% python3 -q
>>> import numpy as np
>>> np.set_printoptions(precision=3, suppress=True, linewidth=140, floatmode="fixed")
>>> rd = lambda a: np.round(a, 3) + 0
>>> M = np.load("a.npy")
>>> print(M)
[[7.000 6.000 6.000 2.000 0.000 0.000 0.000 0.000 3.000]
 [3.000 8.000 5.000 2.000 0.000 3.000 3.000 2.000 2.000]
 [1.000 1.000 3.000 2.000 0.000 2.000 2.000 3.000 3.000]
 [0.000 0.000 0.000 3.000 3.000 4.000 4.000 8.000 0.000]
 [0.000 0.000 0.000 9.000 6.000 3.000 9.000 2.000 7.000]
 [0.000 0.000 0.000 2.000 8.000 7.000 5.000 9.000 6.000]
 [0.000 0.000 0.000 1.000 3.000 9.000 0.000 0.000 9.000]
 [0.000 0.000 0.000 8.000 2.000 6.000 4.000 5.000 5.000]
 [0.000 0.000 0.000 0.000 7.000 2.000 1.000 8.000 2.000]]
>>> x = np.array([3, 1, 1, -1, 0, -3, -3, -3, -1])
>>> rhs = M @ x
>>> print(rhs)
[ 28.000  -6.000 -19.000 -51.000 -58.000 -71.000 -37.000 -58.000 -35.000]
>>> print(rd(np.linalg.solve(M, rhs + M[:, 6])))
[ 3.000  1.000  1.000 -1.000  0.000 -3.000 -2.000 -3.000 -1.000]
>>> print(rd(np.linalg.solve(M, 4 * rhs)))
[ 12.000   4.000   4.000  -4.000   0.000 -12.000 -12.000 -12.000  -4.000]
>>> other = np.linalg.inv(M)
>>> print(np.allclose(other, M.T))
False
>>> print(rd(np.linalg.det(M) * np.linalg.det(other)))
1.0
>>> print((np.abs(other) > 1e-9).astype(int))
[[1 1 1 1 1 1 1 1 1]
 [1 1 1 1 1 1 1 1 1]
 [1 1 1 1 1 1 1 1 1]
 [0 0 0 1 1 1 1 1 1]
 [0 0 0 1 1 1 1 1 1]
 [0 0 0 1 1 1 1 1 1]
 [0 0 0 1 1 1 1 1 1]
 [0 0 0 1 1 1 1 1 1]
 [0 0 0 1 1 1 1 1 1]]
>>> print(rd(M @ other))
[[1.000 0.000 0.000 0.000 0.000 0.000 0.000 0.000 0.000]
 [0.000 1.000 0.000 0.000 0.000 0.000 0.000 0.000 0.000]
 [0.000 0.000 1.000 0.000 0.000 0.000 0.000 0.000 0.000]
 [0.000 0.000 0.000 1.000 0.000 0.000 0.000 0.000 0.000]
 [0.000 0.000 0.000 0.000 1.000 0.000 0.000 0.000 0.000]
 [0.000 0.000 0.000 0.000 0.000 1.000 0.000 0.000 0.000]
 [0.000 0.000 0.000 0.000 0.000 0.000 1.000 0.000 0.000]
 [0.000 0.000 0.000 0.000 0.000 0.000 0.000 1.000 0.000]
 [0.000 0.000 0.000 0.000 0.000 0.000 0.000 0.000 1.000]]
>>> print(rd(np.linalg.cond(M)))
97.82
>>> A = np.loadtxt("block4.csv", delimiter=",")
>>> print(rd(A))
[[0.273 0.364 0.045 0.318]
 [0.467 0.267 0.267 0.000]
 [0.053 0.316 0.526 0.105]
 [0.182 0.273 0.242 0.303]]
>>> Uu, sv, VT = np.linalg.svd(M, full_matrices=False)
>>> print(rd(Uu.T @ Uu))
[[1.000 0.000 0.000 0.000 0.000 0.000 0.000 0.000 0.000]
 [0.000 1.000 0.000 0.000 0.000 0.000 0.000 0.000 0.000]
 [0.000 0.000 1.000 0.000 0.000 0.000 0.000 0.000 0.000]
 [0.000 0.000 0.000 1.000 0.000 0.000 0.000 0.000 0.000]
 [0.000 0.000 0.000 0.000 1.000 0.000 0.000 0.000 0.000]
 [0.000 0.000 0.000 0.000 0.000 1.000 0.000 0.000 0.000]
 [0.000 0.000 0.000 0.000 0.000 0.000 1.000 0.000 0.000]
 [0.000 0.000 0.000 0.000 0.000 0.000 0.000 1.000 0.000]
 [0.000 0.000 0.000 0.000 0.000 0.000 0.000 0.000 1.000]]
>>> print(rd(np.sqrt((sv ** 2).sum())), rd(np.linalg.norm(M)))
37.417 37.417
>>> print(np.abs(Uu[:, 0]).round(6).argmax())
5
>>> print(rd(np.abs(VT[0])))
[0.053 0.083 0.074 0.359 0.386 0.435 0.364 0.440 0.437]
>>> print((sv > 1e-8).sum())
9
>>> proj = np.triu(np.array([[0, 0, 1, 0], [2, 1, 0, -2], [1, 0, -2, 0], [1, -1, -1, -1]]), 1) + np.eye(4)
>>> other = proj @ A @ np.linalg.inv(proj)
>>> print(rd(np.linalg.det(other)))
-0.01
>>> print(rd(np.poly(other)))
[ 1.000 -1.369  0.340  0.039 -0.010]
>>> print(rd(proj @ A - A @ proj))
[[ 0.053  0.316  0.254  0.833]
 [-0.364 -0.545 -0.952 -0.073]
 [ 0.000  0.000 -0.053  0.632]
 [ 0.000  0.000 -0.182  0.545]]
>>> print(rd(np.sort(np.abs(np.linalg.eigvals(A)))[::-1]))
[1.000 0.373 0.167 0.163]
>>> print(A @ np.ones(4))
[1.000 1.000 1.000 1.000]
>>> pr = np.eye(4)[0]
>>> for _ in range(6):
...     pr = pr @ A
...     print(pr.round(3))
... 
[0.273 0.364 0.045 0.318]
[0.304 0.297 0.210 0.188]
[0.267 0.308 0.249 0.176]
[0.262 0.306 0.268 0.165]
[0.258 0.306 0.274 0.161]
[0.257 0.306 0.277 0.160]
>>> rng = np.random.default_rng(396)
>>> labels = rng.permutation(4)
>>> other = A[:, labels] * rng.choice([-1, 1], 4)
>>> print(rd(other))
[[-0.364  0.273  0.318 -0.045]
 [-0.267  0.467  0.000 -0.267]
 [-0.316  0.053  0.105 -0.526]
 [-0.273  0.182  0.303 -0.242]]
>>> Uu, _, VT = np.linalg.svd(A.T @ other)
>>> print(rd(Uu @ VT))
[[ 0.000  1.000  0.000  0.000]
 [-1.000  0.000  0.000  0.000]
 [ 0.000  0.000  0.000 -1.000]
 [ 0.000  0.000  1.000  0.000]]
>>> m1 = np.load("m.npy")
>>> print(m1)
[[ 5  5  5  5  5  5  5]
 [ 5 10 10 10 10 10 10]
 [ 5 10 15 15 15 15 15]
 [ 5 10 15 20 20 20 20]
 [ 5 10 15 20 25 25 25]
 [ 5 10 15 20 25 30 30]
 [ 5 10 15 20 25 30 35]]
>>> x = np.ones(7)
>>> for _ in range(4):
...     x = m1 @ x
...     x /= np.linalg.norm(x)
...     print(round(x @ m1 @ x, 3))
... 
114.257
114.402
114.404
114.404
>>> print(rd(np.linalg.eigvalsh(m1)[-1]))
114.404
>>> labels = rng.permutation(7)
>>> print(labels)
[5 4 6 3 1 0 2]
>>> other = m1[labels][:, labels]
>>> print(rd(np.linalg.det(other)), rd(np.linalg.det(m1[labels])))
78125.0 -78125.0
>>> w, evecs = np.linalg.eigh(m1)
>>> print(rd(evecs.T @ evecs))
[[1.000 0.000 0.000 0.000 0.000 0.000 0.000]
 [0.000 1.000 0.000 0.000 0.000 0.000 0.000]
 [0.000 0.000 1.000 0.000 0.000 0.000 0.000]
 [0.000 0.000 0.000 1.000 0.000 0.000 0.000]
 [0.000 0.000 0.000 0.000 1.000 0.000 0.000]
 [0.000 0.000 0.000 0.000 0.000 1.000 0.000]
 [0.000 0.000 0.000 0.000 0.000 0.000 1.000]]
>>> print(rd(np.linalg.eigvalsh(m1 + 3 * np.eye(7))))
[  4.306   4.498   4.910   5.792   8.000  16.090 117.404]
>>> print((w > 1e-8).sum(), (w < -1e-8).sum())
7 0
>>> print(rd(np.linalg.eigvalsh(m1 @ m1)))
[    1.707     2.243     3.647     7.794    25.000   171.353 13088.255]
>>> print(np.unique(w.round(6) + 0, return_counts=True)[1])
[1 1 1 1 1 1 1]
>>> print(rd(np.abs(evecs[:, -1])))
[0.107 0.210 0.304 0.384 0.447 0.491 0.514]
>>> print(rd(np.linalg.svd(m1, compute_uv=False)))
[114.404  13.090   5.000   2.792   1.910   1.498   1.306]
>>> print(rd(w.sum()), np.trace(m1))
140.0 140
>>> other = np.array([[2, -1, 1, -2, 2, -2, 0],
...     [-2, 2, 0, -1, 0, 1, -2],
...     [1, 0, 2, 1, 2, -2, 1],
...     [-1, -2, 1, -1, 1, -1, 2],
...     [0, -1, 2, -1, -2, 1, -1],
...     [2, 2, 2, 1, 2, -2, 1],
...     [2, -1, -1, -2, 1, 1, 2]])
>>> X = other + other.T
>>> print(X)
[[ 4 -3  2 -3  2  0  2]
 [-3  4  0 -3 -1  3 -3]
 [ 2  0  4  2  4  0  0]
 [-3 -3  2 -2  0  0  0]
 [ 2 -1  4  0 -4  3  0]
 [ 0  3  0  0  3 -4  2]
 [ 2 -3  0  0  0  2  4]]
>>> x = np.array([7, 2, 4, 2])
>>> rhs = A @ x
>>> print(rd(rhs))
[3.455 4.867 3.316 3.394]
>>> print(rd(np.linalg.solve(A.T, A[1])))
[0.000 1.000 0.000 0.000]
>>> print(rd(np.linalg.solve(A, A[:, 1])))
[0.000 1.000 0.000 0.000]
>>> print(rd(np.linalg.solve(A, 5 * rhs)))
[35.000 10.000 20.000 10.000]
>>> x = np.array([2, 3, 0, 3, 2, -2, -2])
>>> rhs = X @ x
>>> coef, lr = np.zeros(7), 1 / np.linalg.norm(X, 2) ** 2
>>> for i in range(6):
...     coef -= lr * X.T @ (X @ coef - rhs)
...     if i % 1 == 0: print(i, round(np.linalg.norm(X @ coef - rhs), 3))
... 
0 18.261
1 11.91
2 8.614
3 6.465
4 5.014
5 4.027
>>> print(rd(np.linalg.cond(X)))
3.777
>>> other = np.linalg.inv(X)
>>> print(rd(np.linalg.det(X) * np.linalg.det(other)))
1.0
>>> print(rd(np.linalg.inv(other)))
[[ 4.000 -3.000  2.000 -3.000  2.000  0.000  2.000]
 [-3.000  4.000  0.000 -3.000 -1.000  3.000 -3.000]
 [ 2.000  0.000  4.000  2.000  4.000  0.000  0.000]
 [-3.000 -3.000  2.000 -2.000  0.000  0.000  0.000]
 [ 2.000 -1.000  4.000  0.000 -4.000  3.000  0.000]
 [ 0.000  3.000  0.000  0.000  3.000 -4.000  2.000]
 [ 2.000 -3.000  0.000  0.000  0.000  2.000  4.000]]
>>> print(rd(np.linalg.det(X) * other))
[[-13564.000   3704.000   1554.000  16344.000  -2944.000   4280.000   7420.000]
 [  3704.000  -9824.000   -364.000   8816.000  -5896.000 -13120.000  -2660.000]
 [  1554.000   -364.000  -7889.000  -9674.000 -13636.000  -8820.000   3360.000]
 [ 16344.000   8816.000  -9674.000   3756.000   -376.000   4440.000  -3780.000]
 [ -2944.000  -5896.000 -13636.000   -376.000  15296.000   4460.000  -5180.000]
 [  4280.000 -13120.000  -8820.000   4440.000   4460.000  10480.000 -17220.000]
 [  7420.000  -2660.000   3360.000  -3780.000  -5180.000 -17220.000 -22680.000]]
